$ ipython --no-banner

In [1]: import numpy as np

In [2]: np.set_printoptions(precision=2, suppress=True, linewidth=160, legacy="1.25")

In [3]: def tidy(a):
   ...:     return np.round(a, 2) + 0
   ...: 

In [4]: X = np.load("a.npy")

In [5]: X
Out[5]: 
array([[ 0.99, -0.69,  0.99, -0.98],
       [ 0.06,  0.92, -0.94,  0.49],
       [ 0.66,  0.5 , -0.17, -0.33],
       [ 0.81,  0.83, -0.62, -0.31],
       [-0.88, -0.96,  0.89,  0.23],
       [ 1.  ,  0.6 ,  0.83, -0.97],
       [-0.06, -0.92,  0.94, -0.49],
       [ 0.82, -0.54,  0.87, -0.76],
       [ 0.85, -0.66,  0.92, -0.81],
       [-0.27,  0.95, -0.98,  0.7 ],
       [-0.57,  0.86, -0.95,  0.72],
       [-0.82, -0.8 ,  0.52,  0.37],
       [ 0.94,  0.42,  0.42, -0.76],
       [-1.  ,  0.87, -1.  ,  1.  ],
       [ 0.88, -0.2 ,  0.76, -0.77],
       [ 1.  ,  0.83,  0.62, -0.97]])

In [6]: hat = X @ np.linalg.solve(X.T @ X, X.T)

In [7]: print(np.allclose(hat @ hat, hat))
True

In [8]: tidy(np.diag(hat))
Out[8]: array([0.18, 0.3 , 0.07, 0.26, 0.39, 0.42, 0.3 , 0.2 , 0.2 , 0.3 , 0.13, 0.25, 0.13, 0.24, 0.16, 0.47])

In [9]: tidy(np.trace(hat))
Out[9]: 4.0

In [10]: vec = np.array([3, -6, -8, -6])

In [11]: rhs = X @ vec

In [12]: print(tidy(np.linalg.lstsq(X, rhs)[0]))
[ 3. -6. -8. -6.]

In [13]: tidy(np.linalg.solve(X.T @ X, X.T @ rhs))
Out[13]: array([ 3., -6., -8., -6.])

In [14]: rng = np.random.default_rng(41)

In [15]: rhs = rhs + 0.05 * rng.normal(size=16)

In [16]: tidy(rhs)
Out[16]: array([ 5.01, -0.75,  2.32,  4.3 , -5.45, -1.36,  0.76,  3.24,  3.94, -2.94, -3.63, -3.98,  1.54, -6.25,  2.35, -1.02])

In [17]: b, *_ = np.linalg.lstsq(X, rhs)

In [18]: print(tidy(b))
[ 2.82 -5.95 -8.07 -6.27]

In [19]: tidy(np.linalg.norm(rhs - X @ b))
Out[19]: 0.16

In [20]: theta = np.radians(8)

In [21]: r_ = np.eye(4)

In [22]: r_[3, 3] = r_[1, 1] = np.cos(theta)

In [23]: r_[3, 1], r_[1, 3] = -np.sin(theta), np.sin(theta)

In [24]: tidy(r_)
Out[24]: 
array([[ 1.  ,  0.  ,  0.  ,  0.  ],
       [ 0.  ,  0.99,  0.  ,  0.14],
       [ 0.  ,  0.  ,  1.  ,  0.  ],
       [ 0.  , -0.14,  0.  ,  0.99]])

In [25]: M2 = X @ r_.T

In [26]: tidy(np.linalg.det(r_)), tidy(np.trace(r_))
Out[26]: (1.0, 3.98)

In [27]: W0 = np.load("x.npy")

In [28]: W0
Out[28]: 
array([[ -5.87,  -6.23,  -4.24,  -3.2 ,   5.51,   8.74],
       [  6.46,   1.75,  -4.13,   2.28,  11.72,   3.22],
       [  2.48,   2.65,  -7.65, -11.91,   3.37,  -2.88],
       [  8.74, -12.82,  -5.84,   5.47,  -1.01,  -3.02],
       [  8.42,   0.73,   5.03,  -4.18,  -7.48,   9.95],
       [ -1.84,   2.39, -12.63,   8.21,  -4.96,   3.12]])

In [29]: M2 = W0 / np.sqrt((W0 ** 2).mean(axis=1, keepdims=True))

In [30]: np.linalg.matrix_rank(W0 - W0.mean(axis=1, keepdims=True))
Out[30]: 5

In [31]: tidy(np.linalg.norm(M2, axis=1))
Out[31]: array([2.45, 2.45, 2.45, 2.45, 2.45, 2.45])

In [32]: f = np.array([2, 0])

In [33]: np.polyval(f, W0[4])
Out[33]: array([ 16.84,   1.46,  10.06,  -8.36, -14.96,  19.9 ])

In [34]: tidy(np.correlate(W0[4], W0[2], "full"))
Out[34]: array([ -24.25,   26.27, -112.31,  -44.12,  -35.72,  -19.74,  169.74,  -59.89, -106.31,    7.82,   24.68])

In [35]: print(np.convolve(W0[4], f))
[ 16.84   1.46  10.06  -8.36 -14.96  19.9    0.  ]

In [36]: feats = np.load("sample17.npy")

In [37]: feats
Out[37]: 
array([[-1.47, -8.63, -2.74, -3.97],
       [-6.89,  5.03, -4.27, -3.  ],
       [-3.94,  3.37, -4.73, -7.12],
       [-5.15, -6.39,  4.42, -3.62],
       [ 3.16,  3.72, -4.17,  7.66],
       [ 9.5 , -1.08, -2.91, -0.26],
       [-7.73,  5.73, -2.39, -1.32],
       [-3.91,  2.4 , -1.17, -8.81],
       [ 8.27,  2.38,  4.96,  1.19],
       [ 1.88, -3.5 , -9.15,  0.64],
       [ 0.53,  4.88,  8.11,  3.17],
       [ 3.79,  7.78,  4.97,  0.64],
       [-1.85, -7.91, -2.83, -5.09],
       [ 5.38, -7.95, -0.99, -2.63],
       [-1.73, -3.5 , -2.74, -8.79],
       [ 0.37,  8.8 , -3.19,  3.49],
       [-0.88, -6.88,  5.93,  4.1 ],
       [ 2.48,  0.61,  9.57,  1.34],
       [ 3.16,  2.5 ,  9.14, -0.43],
       [-9.13, -3.27,  2.43, -0.24],
       [-5.4 , -3.33,  6.47,  4.24],
       [-2.22, -1.74,  9.32,  2.29],
       [ 1.88, -2.19, -6.43, -7.1 ],
       [-8.89, -3.4 ,  2.63,  1.57]])

In [38]: M2 = np.c_[feats[:, :3] @ np.array([[-2, -1, -2], [1, 4, -1], [1, 5, 5]]), np.array([1, 5, 1, -3, 3, -3, 5, 4, -2, -2, -4, 3, 0, -3, -5, 5, 0, 4, 2, 5, 3, -4, 5, -1])]

In [39]: tidy(M2)
Out[39]: 
array([[ -8.43, -46.75,  -2.13,   1.  ],
       [ 14.54,   5.66, -12.6 ,   5.  ],
       [  6.52,  -6.23, -19.14,   1.  ],
       [  8.33,   1.69,  38.79,  -3.  ],
       [ -6.77,  -9.13, -30.89,   3.  ],
       [-22.99, -28.37, -32.47,  -3.  ],
       [ 18.8 ,  18.7 ,  -2.22,   5.  ],
       [  9.05,   7.66,  -0.43,   4.  ],
       [ -9.2 ,  26.05,   5.88,  -2.  ],
       [-16.41, -61.63, -46.01,  -2.  ],
       [ 11.93,  59.54,  34.61,  -4.  ],
       [  5.17,  52.18,   9.49,   3.  ],
       [ -7.04, -43.94,  -2.54,   0.  ],
       [-19.7 , -42.13,  -7.76,  -3.  ],
       [ -2.78, -25.97,  -6.74,  -5.  ],
       [  4.87,  18.88, -25.49,   5.  ],
       [  0.81,   3.01,  38.29,   0.  ],
       [  5.22,  47.81,  42.28,   4.  ],
       [  5.32,  52.54,  36.88,   2.  ],
       [ 17.42,   8.2 ,  33.68,   5.  ],
       [ 13.94,  24.43,  46.48,   3.  ],
       [ 12.02,  41.86,  52.78,  -4.  ],
       [-12.38, -42.79, -33.72,   5.  ],
       [ 17.01,   8.44,  34.33,  -1.  ]])

In [40]: np.linalg.matrix_rank(np.c_[feats, M2])
Out[40]: 5

In [41]: print(tidy(np.linalg.lstsq(feats, M2[:, 0])[0]))
[-2.  1.  1.  0.]

In [42]: tidy(np.linalg.norm(M2 - feats @ np.linalg.lstsq(feats, M2)[0], axis=0))
Out[42]: array([ 0.  ,  0.  ,  0.  , 14.05])
